$ ipython --no-banner

In [1]: import numpy as np

In [2]: import numpy.linalg as la

In [3]: np.set_printoptions(precision=1, suppress=True, linewidth=160, legacy="1.25")

In [4]: B = np.array([[4, 5, 6, 7, 2],
   ...:     [1, 5, 4, 6, 1],
   ...:     [2, 6, 6, 3, 6],
   ...:     [3, 5, 0, 4, 3],
   ...:     [0, 0, 9, 8, 6]])

In [5]: B[-1] = B[0]

In [6]: E = B + 0.3 * np.eye(5)

In [7]: E
Out[7]: 
array([[4.3, 5. , 6. , 7. , 2. ],
       [1. , 5.3, 4. , 6. , 1. ],
       [2. , 6. , 6.3, 3. , 6. ],
       [3. , 5. , 0. , 4.3, 3. ],
       [4. , 5. , 6. , 7. , 2.3]])

In [8]: x0 = np.array([-2, 1, -2, 3, 1])

In [9]: y = E @ x0

In [10]: coef, lr = np.zeros(5), 1 / la.norm(E, 2) ** 2

In [11]: for i in range(60):
    ...:     coef -= lr * E.T @ (E @ coef - y)
    ...:     if i % 10 == 0: print(i, round(la.norm(E @ coef - y), 1))
    ...: 
0 12.0
10 8.7
20 6.6
30 5.2
40 4.2
50 3.5

In [12]: coef
Out[12]: array([-0.3,  1.8, -1.5,  1.5, -0.1])

In [13]: blk = np.stack([E, 5 * E, E[::-1]])

In [14]: blk.sum(axis=0)
Out[14]: 
array([[29.8, 35. , 42. , 49. , 14.3],
       [ 9. , 36.8, 24. , 40.3,  9. ],
       [14. , 42. , 44.1, 21. , 42. ],
       [19. , 35.3,  4. , 31.8, 19. ],
       [28.3, 35. , 42. , 49. , 15.8]])

In [15]: la.det(blk)
Out[15]: array([   -206.6, -645492.1,    -206.6])

In [16]: la.matrix_rank(blk.reshape(3, -1))
Out[16]: 2

In [17]: blk.shape
Out[17]: (3, 5, 5)

In [18]: np.einsum("bij,cij->bc", blk, blk)
Out[18]: 
array([[  532. ,  2660.2,   504.9],
       [ 2660.2, 13301.2,  2524.4],
       [  504.9,  2524.4,   532. ]])

In [19]: la.matrix_rank(E, rtol=0.1)
Out[19]: 4

In [20]: round(la.norm(E, 2) / la.norm(E), 1)
Out[20]: 1.0

In [21]: X = np.load("a.npy")

In [22]: X
Out[22]: 
array([[ 3.,  2.,  3.,  0.,  0.],
       [ 3.,  2.,  0.,  0.,  0.],
       [ 0.,  2.,  0.,  0.,  0.],
       [ 0.,  0.,  0., -2., -2.],
       [ 0.,  0.,  0., -2.,  3.]])

In [23]: np.allclose(X @ X.T, X.T @ X)
Out[23]: False

In [24]: np.allclose(X, X.T)
Out[24]: False

In [25]: X @ X
Out[25]: 
array([[15., 16.,  9.,  0.,  0.],
       [15., 10.,  9.,  0.,  0.],
       [ 6.,  4.,  0.,  0.,  0.],
       [ 0.,  0.,  0.,  8., -2.],
       [ 0.,  0.,  0., -2., 13.]])

In [26]: np.trace(X)
Out[26]: 6.0

In [27]: (X + X.T) / 2
Out[27]: 
array([[ 3. ,  2.5,  1.5,  0. ,  0. ],
       [ 2.5,  2. ,  1. ,  0. ,  0. ],
       [ 1.5,  1. ,  0. ,  0. ,  0. ],
       [ 0. ,  0. ,  0. , -2. , -2. ],
       [ 0. ,  0. ,  0. , -2. ,  3. ]])

In [28]: la.matrix_power(X, 2)
Out[28]: 
array([[15., 16.,  9.,  0.,  0.],
       [15., 10.,  9.,  0.,  0.],
       [ 6.,  4.,  0.,  0.,  0.],
       [ 0.,  0.,  0.,  8., -2.],
       [ 0.,  0.,  0., -2., 13.]])
